In [1]: import numpy as np

In [2]: from numpy import linalg as LA

In [3]: np.set_printoptions(precision=4, suppress=True, linewidth=100, legacy="1.25")

In [4]: M = np.array([[0.0, 2.0, 0.1, -0.5, 0.4, 0.0, -0.8, -1.4, -2.3, -0.8, -0.9],
   ...:     [1.2, -0.1, 0.8, -0.5, -2.6, 2.3, -1.5, -1.9, 0.3, -1.5, 1.7],
   ...:     [0.1, -1.8, -0.7, -0.6, -1.2, -1.0, 1.5, -0.1, 0.4, 0.8, -0.7],
   ...:     [0.4, 0.8, -1.3, -0.9, 0.4, -0.5, -1.2, 0.1, 0.1, -0.6, -0.5],
   ...:     [-0.1, 2.5, 0.8, 0.8, -0.1, -0.3, 1.2, -0.9, -1.7, -0.2, -0.1],
   ...:     [0.0, 0.3, 1.1, 1.1, -0.3, -0.2, 0.6, 1.7, -1.5, -1.4, 0.1],
   ...:     [0.0, -1.2, 0.1, -0.8, 0.3, 0.9, 0.6, 1.2, 0.5, 0.4, -1.6],
   ...:     [0.1, -0.6, -0.8, 0.1, -0.3, -1.9, -0.6, -0.5, 1.2, -0.5, -1.0],
   ...:     [0.3, -0.9, 0.6, -1.6, 0.7, -0.2, -0.2, 1.4, 1.4, -0.2, -0.3],
   ...:     [-0.6, -0.6, 0.3, -1.5, -0.9, 0.5, -0.6, 3.1, 0.3, -0.9, -0.2]])

In [5]: M[4] *= 5

In [6]: print(M)
[[ 0.   2.   0.1 -0.5  0.4  0.  -0.8 -1.4 -2.3 -0.8 -0.9]
 [ 1.2 -0.1  0.8 -0.5 -2.6  2.3 -1.5 -1.9  0.3 -1.5  1.7]
 [ 0.1 -1.8 -0.7 -0.6 -1.2 -1.   1.5 -0.1  0.4  0.8 -0.7]
 [ 0.4  0.8 -1.3 -0.9  0.4 -0.5 -1.2  0.1  0.1 -0.6 -0.5]
 [-0.5 12.5  4.   4.  -0.5 -1.5  6.  -4.5 -8.5 -1.  -0.5]
 [ 0.   0.3  1.1  1.1 -0.3 -0.2  0.6  1.7 -1.5 -1.4  0.1]
 [ 0.  -1.2  0.1 -0.8  0.3  0.9  0.6  1.2  0.5  0.4 -1.6]
 [ 0.1 -0.6 -0.8  0.1 -0.3 -1.9 -0.6 -0.5  1.2 -0.5 -1. ]
 [ 0.3 -0.9  0.6 -1.6  0.7 -0.2 -0.2  1.4  1.4 -0.2 -0.3]
 [-0.6 -0.6  0.3 -1.5 -0.9  0.5 -0.6  3.1  0.3 -0.9 -0.2]]

In [7]: t = np.radians(15)

In [8]: R = np.eye(11)

In [9]: R[0, 0] = R[7, 7] = np.cos(t)

In [10]: R[0, 7], R[7, 0] = -np.sin(t), np.sin(t)

In [11]: R
Out[11]: 
array([[ 0.9659,  0.    ,  0.    ,  0.    ,  0.    ,  0.    ,  0.    , -0.2588,  0.    ,  0.    ,
         0.    ],
       [ 0.    ,  1.    ,  0.    ,  0.    ,  0.    ,  0.    ,  0.    ,  0.    ,  0.    ,  0.    ,
         0.    ],
       [ 0.    ,  0.    ,  1.    ,  0.    ,  0.    ,  0.    ,  0.    ,  0.    ,  0.    ,  0.    ,
         0.    ],
       [ 0.    ,  0.    ,  0.    ,  1.    ,  0.    ,  0.    ,  0.    ,  0.    ,  0.    ,  0.    ,
         0.    ],
       [ 0.    ,  0.    ,  0.    ,  0.    ,  1.    ,  0.    ,  0.    ,  0.    ,  0.    ,  0.    ,
         0.    ],
       [ 0.    ,  0.    ,  0.    ,  0.    ,  0.    ,  1.    ,  0.    ,  0.    ,  0.    ,  0.    ,
         0.    ],
       [ 0.    ,  0.    ,  0.    ,  0.    ,  0.    ,  0.    ,  1.    ,  0.    ,  0.    ,  0.    ,
         0.    ],
       [ 0.2588,  0.    ,  0.    ,  0.    ,  0.    ,  0.    ,  0.    ,  0.9659,  0.    ,  0.    ,
         0.    ],
       [ 0.    ,  0.    ,  0.    ,  0.    ,  0.    ,  0.    ,  0.    ,  0.    ,  1.    ,  0.    ,
         0.    ],
       [ 0.    ,  0.    ,  0.    ,  0.    ,  0.    ,  0.    ,  0.    ,  0.    ,  0.    ,  1.    ,
         0.    ],
       [ 0.    ,  0.    ,  0.    ,  0.    ,  0.    ,  0.    ,  0.    ,  0.    ,  0.    ,  0.    ,
         1.    ]])

In [12]: B = M @ R.T

In [13]: np.allclose(LA.norm(M, axis=1), LA.norm(B, axis=1))
Out[13]: True

In [14]: print(np.allclose(M @ M.T, B @ B.T))
True

In [15]: LA.svd(M, compute_uv=False), LA.svd(B, compute_uv=False)
Out[15]: 
(array([18.4524,  5.3976,  4.4974,  3.691 ,  2.7516,  2.5344,  1.912 ,  1.5111,  1.0656,  0.8229]),
 array([18.4524,  5.3976,  4.4974,  3.691 ,  2.7516,  2.5344,  1.912 ,  1.5111,  1.0656,  0.8229]))
